% ipython --no-banner

In [1]: import numpy as np

In [2]: from numpy import linalg as LA

In [3]: np.set_printoptions(suppress=True, linewidth=200)

In [4]: data = np.load("out3.npy")

In [5]: data.round(2)
Out[5]: 
array([[-13.82,  13.28,   5.72],
       [ -4.1 ,  10.76, -16.35],
       [-11.48,  15.17,  -6.18],
       [ -9.08,   3.55,  17.46],
       [  3.24,   3.71, -19.38],
       [ 13.53, -11.78,  -8.84],
       [ -9.32,  14.34, -10.36],
       [ -9.7 ,   4.44,  16.92],
       [  7.7 , -13.4 ,  12.7 ],
       [ -6.89,   0.6 ,  18.77],
       [-13.73,  14.25,   2.91],
       [ -5.  ,  -1.71,  19.29],
       [ -8.26,  13.75, -11.95],
       [ 13.82, -13.75,  -4.48],
       [ 13.82, -13.73,  -4.54],
       [ -6.81,   0.51,  18.8 ],
       [-10.54,   5.72,  16.01],
       [ -8.11,   2.2 ,  18.15],
       [ 11.51, -15.17,   6.1 ],
       [ -7.08,  13.  , -13.45],
       [-12.97,  15.13,  -1.69],
       [-12.39,  15.25,  -3.7 ],
       [  9.55, -14.45,   9.99],
       [-12.78,   9.79,  11.87],
       [ -1.02,  -6.06,  19.03],
       [-13.71,  14.31,   2.7 ],
       [ 10.64, -14.92,   8.02],
       [ -0.23,  -6.85,  18.79],
       [-12.96,  10.2 ,  11.32],
       [ 12.43,  -9.06, -12.78],
       [ -9.72,   4.47,  16.9 ],
       [ -1.09,   8.12, -18.24],
       [  6.99, -12.94,  13.55],
       [ -2.93,  -4.05,  19.37],
       [ 10.74,  -6.04, -15.75],
       [  4.67,   2.1 , -19.33],
       [  1.43,   5.63, -19.14],
       [ 13.75, -12.73,  -6.98],
       [ 13.58, -14.6 ,  -1.55],
       [ -2.35,   9.27, -17.56],
       [  5.83,   0.71, -19.12]])

In [6]: cent = data[[16, 31]].astype(float)

In [7]: for _ in range(5):
   ...:     labels = LA.norm(data[:, None] - cent, axis=-1).argmin(axis=1)
   ...:     cent = np.array([data[labels == j].mean(axis=0) for j in range(2)])
   ...: 

In [8]: labels
Out[8]: array([0, 1, 1, 0, 1, 1, 1, 0, 0, 0, 0, 0, 1, 1, 1, 0, 0, 0, 0, 1, 0, 1, 0, 0, 0, 0, 0, 0, 0, 1, 0, 1, 0, 0, 1, 1, 1, 1, 1, 1, 1])

In [9]: cent.round(2)
Out[9]: 
array([[ -4.71,   0.4 ,  12.85],
       [  2.67,   1.59, -12.09]])

In [10]: np.round(np.trace(LA.pinv(data) @ data), 2)
Out[10]: np.float64(2.0)

In [11]: np.allclose(data[:-1].T @ LA.lstsq(data[:-1].T, data[-1])[0], data[-1])
Out[11]: True

In [12]: Uu, sig, Vt = LA.svd(data)

In [13]: sig.round(2) + 0
Out[13]: array([92.61, 88.45,  0.  ])

In [14]: np.argmax(sig[:-1] / (sig[1:] + 1e-6)) + 1
Out[14]: np.int64(2)

In [15]: other = Uu[:, :2] @ np.diag(sig[:2]) @ Vt[:2]

In [16]: LA.matrix_rank(other)
Out[16]: np.int64(2)

In [17]: other.round(2)
Out[17]: 
array([[-13.82,  13.28,   5.72],
       [ -4.1 ,  10.76, -16.35],
       [-11.48,  15.17,  -6.18],
       [ -9.08,   3.55,  17.46],
       [  3.24,   3.71, -19.38],
       [ 13.53, -11.78,  -8.84],
       [ -9.32,  14.34, -10.36],
       [ -9.7 ,   4.44,  16.92],
       [  7.7 , -13.4 ,  12.7 ],
       [ -6.89,   0.6 ,  18.77],
       [-13.73,  14.25,   2.91],
       [ -5.  ,  -1.71,  19.29],
       [ -8.26,  13.75, -11.95],
       [ 13.82, -13.75,  -4.48],
       [ 13.82, -13.73,  -4.54],
       [ -6.81,   0.51,  18.8 ],
       [-10.54,   5.72,  16.01],
       [ -8.11,   2.2 ,  18.15],
       [ 11.51, -15.17,   6.1 ],
       [ -7.08,  13.  , -13.45],
       [-12.97,  15.13,  -1.69],
       [-12.39,  15.25,  -3.7 ],
       [  9.55, -14.45,   9.99],
       [-12.78,   9.79,  11.87],
       [ -1.02,  -6.06,  19.03],
       [-13.71,  14.31,   2.7 ],
       [ 10.64, -14.92,   8.02],
       [ -0.23,  -6.85,  18.79],
       [-12.96,  10.2 ,  11.32],
       [ 12.43,  -9.06, -12.78],
       [ -9.72,   4.47,  16.9 ],
       [ -1.09,   8.12, -18.24],
       [  6.99, -12.94,  13.55],
       [ -2.93,  -4.05,  19.37],
       [ 10.74,  -6.04, -15.75],
       [  4.67,   2.1 , -19.33],
       [  1.43,   5.63, -19.14],
       [ 13.75, -12.73,  -6.98],
       [ 13.58, -14.6 ,  -1.55],
       [ -2.35,   9.27, -17.56],
       [  5.83,   0.71, -19.12]])

In [18]: m1 = np.array([[0, 1, 0, 1], [1, 0, 0, 0], [0, 0, 0, 0], [1, 0, 0, 0]])

In [19]: m1
Out[19]: 
array([[0, 1, 0, 1],
       [1, 0, 0, 0],
       [0, 0, 0, 0],
       [1, 0, 0, 0]])

In [20]: proj = np.triu(np.array([[-3, -3, 2, 1], [-2, 0, 2, -2], [-2, 1, 2, 0], [3, -3, -1, -1]]), 1) + np.eye(4)

In [21]: other = proj @ m1 @ LA.inv(proj)

In [22]: LA.matrix_rank(other)
Out[22]: np.int64(2)

In [23]: vals, vecs = LA.eigh(m1)

In [24]: vals.sum(), np.trace(m1)
Out[24]: (np.float64(0.0), np.int64(0))

In [25]: np.round(LA.eigvalsh(m1 + 4 * np.eye(4)), 2)
Out[25]: array([2.59, 4.  , 4.  , 5.41])

In [26]: np.round(np.abs(vecs[:, -1]), 2)
Out[26]: array([0.71, 0.5 , 0.  , 0.5 ])

In [27]: np.round(LA.svd(m1, compute_uv=False), 2) + 0
Out[27]: array([1.41, 1.41, 0.  , 0.  ])

In [28]: (vals > 1e-8).sum(), (vals < -1e-8).sum()
Out[28]: (np.int64(1), np.int64(1))

In [29]: W0 = np.load("sample6.npy")

In [30]: W0
Out[30]: 
array([[  0.36,  -0.94,   1.77,  -1.41,   2.23,  -1.64,   1.  ,   0.  ],
       [ -4.42,  -3.67,   1.08,  -5.5 ,   2.92,  -6.42,   1.  ,   0.  ],
       [  0.77,  -0.7 ,   1.82,  -1.05,   2.18,  -1.23,   1.  ,   0.  ],
       [  2.3 ,   0.17,   2.04,   0.26,   1.96,   0.3 ,   1.  ,   0.  ],
       [  1.03,  -0.55,   1.86,  -0.83,   2.14,  -0.97,   1.  ,   0.  ],
       [  9.43,   4.24,   3.06,   6.37,   0.94,   7.43,   1.  ,   0.  ],
       [  8.5 ,   3.72,   2.93,   5.58,   1.07,   6.5 ,   1.  ,   0.  ],
       [ 11.94,   5.68,   3.42,   8.52,   0.58,   9.94,   1.  ,   0.  ],
       [  5.81,   2.17,   2.54,   3.26,   1.46,   3.81,   1.  ,   0.  ],
       [  1.46,  -0.31,   1.92,  -0.46,   2.08,  -0.54,   1.  ,   0.  ],
       [  3.56,   0.89,   2.22,   1.33,   1.78,   1.56,   1.  ,   0.  ],
       [ -6.05,  -4.6 ,   0.85,  -6.9 ,   3.15,  -8.05,   1.  ,   0.  ],
       [  9.05,   4.03,   3.01,   6.05,   0.99,   7.05,   1.  ,   0.  ],
       [  8.66,   3.8 ,   2.95,   5.71,   1.05,   6.66,   1.  ,   0.  ],
       [  6.77,   2.73,   2.68,   4.09,   1.32,   4.77,   1.  ,   0.  ],
       [ -7.44,  -5.4 ,   0.65,  -8.09,   3.35,  -9.44,   1.  ,   0.  ],
       [  8.94,   3.96,   2.99,   5.95,   1.01,   6.94,   1.  ,   0.  ],
       [ 15.29,   7.6 ,   3.9 ,  11.39,   0.1 ,  13.29,   1.  ,   0.  ],
       [  3.88,   1.07,   2.27,   1.61,   1.73,   1.88,   1.  ,   0.  ],
       [ -1.11,  -1.78,   1.56,  -2.66,   2.44,  -3.11,   1.  ,   0.  ],
       [ 13.88,   6.79,   3.7 ,  10.18,   0.3 ,  11.88,   1.  ,   0.  ],
       [ -5.31,  -4.18,   0.96,  -6.27,   3.04,  -7.31,   1.  ,   0.  ],
       [  0.84,  -0.66,   1.83,  -0.99,   2.17,  -1.16,   1.  ,   0.  ],
       [  4.06,   1.18,   2.29,   1.76,   1.71,   2.06,   1.  ,   0.  ],
       [  1.6 ,  -0.23,   1.94,  -0.34,   2.06,  -0.4 ,   1.  ,   0.  ],
       [ -3.22,  -2.99,   1.25,  -4.48,   2.75,  -5.22,   1.  ,   0.  ],
       [  4.33,   1.33,   2.33,   2.  ,   1.67,   2.33,   1.  ,   0.  ],
       [ 12.29,   5.88,   3.47,   8.82,   0.53,  10.29,   1.  ,   0.  ],
       [  6.7 ,   2.69,   2.67,   4.03,   1.33,   4.7 ,   1.  ,   0.  ],
       [ -3.65,  -3.23,   1.19,  -4.84,   2.81,  -5.65,   1.  ,   0.  ],
       [  3.98,   1.13,   2.28,   1.7 ,   1.72,   1.98,   1.  ,   0.  ],
       [  8.33,   3.62,   2.9 ,   5.42,   1.1 ,   6.33,   1.  ,   0.  ],
       [  2.2 ,   0.11,   2.03,   0.17,   1.97,   0.2 ,   1.  ,   0.  ],
       [ 22.62,  11.78,   4.95,  17.67,  -0.95,  20.62,   1.  ,   0.  ],
       [ -7.82,  -5.61,   0.6 ,  -8.42,   3.4 ,  -9.82,   1.  ,   0.  ],
       [ -2.55,  -2.6 ,   1.35,  -3.9 ,   2.65,  -4.55,   1.  ,   0.  ],
       [-15.05,  -9.75,  -0.44, -14.62,   4.44, -17.05,   1.  ,   0.  ],
       [  0.35,  -0.94,   1.76,  -1.41,   2.24,  -1.65,   1.  ,   0.  ],
       [ 11.56,   5.46,   3.37,   8.2 ,   0.63,   9.56,   1.  ,   0.  ],
       [  3.98,   1.13,   2.28,   1.69,   1.72,   1.98,   1.  ,   0.  ]])

In [31]: w1 = np.array([[0, 0, 1, 3, 0, 0],
    ...:     [3, 3, 0, 2, 2, 2],
    ...:     [1, 0, 0, 0, 3, 3],
    ...:     [1, 3, 3, 3, 1, 2],
    ...:     [2, 3, 2, 3, 3, 0],
    ...:     [2, 3, 0, 3, 1, 0],
    ...:     [0, 3, 2, 3, 0, 1],
    ...:     [0, 1, 0, 1, 1, 0]])

In [32]: c = np.array([-1, 0, 2, 2, 1, -1])

In [33]: H = np.maximum(W0 @ w1 + c, 0)

In [34]: LA.matrix_rank(H)
Out[34]: np.int64(6)

In [35]: np.round((H > 0).mean(axis=0), 2)
Out[35]: array([0.65, 0.7 , 0.75, 0.75, 0.78, 0.75])

In [36]: cent = np.array([[0, 2], [0, 0], [-2, 1], [1, -1], [-1, 1], [-2, 0]])

In [37]: w1 @ cent
Out[37]: 
array([[ 1, -2],
       [-4,  6],
       [-9,  5],
       [-8,  3],
       [-4,  6],
       [ 2,  2],
       [-3, -1],
       [ 0,  0]])

In [38]: (H @ cent).round(6).argmax(axis=1)
Out[38]: array([1, 0, 1, 1, 1, 1, 1, 1, 1, 1, 1, 0, 1, 1, 1, 0, 1, 1, 1, 1, 1, 0, 1, 1, 1, 0, 1, 1, 1, 0, 1, 1, 1, 1, 0, 0, 0, 1, 1, 1])
